$ ipython --no-banner

In [1]: import numpy as np

In [2]: from numpy import linalg as LA

In [3]: np.set_printoptions(precision=1, suppress=True, linewidth=200, legacy="1.25")

In [4]: A = np.loadtxt("block11.csv", delimiter=",")

In [5]: A
Out[5]: 
array([[ 6.,  0., -6.,  0.],
       [ 6.,  6., -6., -6.],
       [ 0.,  0.,  6.,  0.],
       [ 0.,  0.,  6.,  6.]])

In [6]: LA.matrix_power(A, 4)
Out[6]: 
array([[  1296.,      0.,  -5184.,      0.],
       [  5184.,   1296., -20736.,  -5184.],
       [     0.,      0.,   1296.,      0.],
       [     0.,      0.,   5184.,   1296.]])

In [7]: np.allclose(A, A.T)
Out[7]: False

In [8]: np.sort(np.abs(LA.eigvals(A)))
Out[8]: array([6., 6., 6., 6.])

In [9]: np.trace(A)
Out[9]: 24.0

In [10]: round(np.abs(LA.eigvals(A)).max(), 1)
Out[10]: 6.0

In [11]: np.allclose(A @ A.T, A.T @ A)
Out[11]: False

In [12]: arr = np.array([[3.0, 2.0, 2.0, 0.0],
    ...:     [2.0, 3.0, 2.0, 0.0],
    ...:     [2.0, 2.0, 3.0, 0.0],
    ...:     [0.0, 0.0, 0.0, 3.0]])

In [13]: vals, evecs = LA.eig(arr)

In [14]: np.sort(LA.eigvals(LA.inv(arr)))
Out[14]: array([0.1, 0.3, 1. , 1. ])

In [15]: np.round(arr @ evecs[:, 0] - vals[0] * evecs[:, 0], 1) + 0
Out[15]: array([0., 0., 0., 0.])

In [16]: np.sort(LA.eigvals(arr.T))
Out[16]: array([1., 1., 3., 7.])

In [17]: vals
Out[17]: array([1., 7., 1., 3.])

In [18]: vec = np.array([-3, -1, -8, -3])

In [19]: arr @ np.ones(4)
Out[19]: array([7., 7., 7., 3.])

In [20]: arr * vec
Out[20]: 
array([[ -9.,  -2., -16.,  -0.],
       [ -6.,  -3., -16.,  -0.],
       [ -6.,  -2., -24.,  -0.],
       [ -0.,  -0.,  -0.,  -9.]])

In [21]: np.einsum("ij,j->i", arr, vec)
Out[21]: array([-27., -25., -32.,  -9.])

In [22]: arr @ (2 * vec)
Out[22]: array([-54., -50., -64., -18.])

In [23]: rng = np.random.default_rng(33)

In [24]: lab = rng.permutation(4)

In [25]: lab
Out[25]: array([0, 1, 2, 3])

In [26]: other = arr[lab][:, lab]

In [27]: round(LA.det(other), 1), round(LA.det(arr[lab]), 1)
Out[27]: (21.0, 21.0)

In [28]: np.sort(np.abs(LA.eigvals(other)))
Out[28]: array([1., 1., 3., 7.])

In [29]: np.trace(other)
Out[29]: 12.0

In [30]: J = np.loadtxt("data.csv", delimiter=",")

In [31]: J
Out[31]: 
array([[ 0.3,  1.5,  1.7, -2. ,  1.3,  2. , -0.3,  2.6,  0.4, -0.5,  0.4, -0.6],
       [-0.5,  0.6,  0. , -0.9,  0. , -0.4, -0.2,  0. , -2.3,  1. ,  1.3, -0.9],
       [ 0.9,  0.1, -0.7, -0.9, -0.4, -0.6,  0.8,  0.9, -0.3,  0.3,  1.5, -0.7],
       [-0.9,  0.8, -0.1, -0.5,  0. , -0.4,  0. , -0.1, -2.2,  1.2,  1.3, -0.9],
       [ 1.2,  0.1,  0. , -0.7, -1.3,  1.6,  0.9,  0.6,  0.9,  0.1,  2.4, -0.5],
       [-2.8, -0.1, -2.3,  1.1, -1.2,  0.9,  0.4, -0.1, -0.1, -0.6,  0. ,  1.8],
       [-1. ,  0. , -0.7,  0.5,  1.1, -0.2,  0.7,  0. ,  0.6, -0.2,  1.2, -0.3]])

In [32]: ang = np.radians(120)

In [33]: R = np.eye(12)

In [34]: R[9, 9] = R[0, 0] = np.cos(ang)

In [35]: R[9, 0], R[0, 9] = -np.sin(ang), np.sin(ang)

In [36]: R
Out[36]: 
array([[-0.5,  0. ,  0. ,  0. ,  0. ,  0. ,  0. ,  0. ,  0. ,  0.9,  0. ,  0. ],
       [ 0. ,  1. ,  0. ,  0. ,  0. ,  0. ,  0. ,  0. ,  0. ,  0. ,  0. ,  0. ],
       [ 0. ,  0. ,  1. ,  0. ,  0. ,  0. ,  0. ,  0. ,  0. ,  0. ,  0. ,  0. ],
       [ 0. ,  0. ,  0. ,  1. ,  0. ,  0. ,  0. ,  0. ,  0. ,  0. ,  0. ,  0. ],
       [ 0. ,  0. ,  0. ,  0. ,  1. ,  0. ,  0. ,  0. ,  0. ,  0. ,  0. ,  0. ],
       [ 0. ,  0. ,  0. ,  0. ,  0. ,  1. ,  0. ,  0. ,  0. ,  0. ,  0. ,  0. ],
       [ 0. ,  0. ,  0. ,  0. ,  0. ,  0. ,  1. ,  0. ,  0. ,  0. ,  0. ,  0. ],
       [ 0. ,  0. ,  0. ,  0. ,  0. ,  0. ,  0. ,  1. ,  0. ,  0. ,  0. ,  0. ],
       [ 0. ,  0. ,  0. ,  0. ,  0. ,  0. ,  0. ,  0. ,  1. ,  0. ,  0. ,  0. ],
       [-0.9,  0. ,  0. ,  0. ,  0. ,  0. ,  0. ,  0. ,  0. , -0.5,  0. ,  0. ],
       [ 0. ,  0. ,  0. ,  0. ,  0. ,  0. ,  0. ,  0. ,  0. ,  0. ,  1. ,  0. ],
       [ 0. ,  0. ,  0. ,  0. ,  0. ,  0. ,  0. ,  0. ,  0. ,  0. ,  0. ,  1. ]])

In [37]: other = J @ R.T

In [38]: np.allclose(J @ J.T, other @ other.T)
Out[38]: True

In [39]: LA.svd(J, compute_uv=False), LA.svd(other, compute_uv=False)
Out[39]: 
(array([5.8, 4.7, 4.1, 3.4, 2.2, 1.4, 0.3]),
 array([5.8, 4.7, 4.1, 3.4, 2.2, 1.4, 0.3]))

In [40]: np.allclose(LA.norm(J, axis=1), LA.norm(other, axis=1))
Out[40]: True
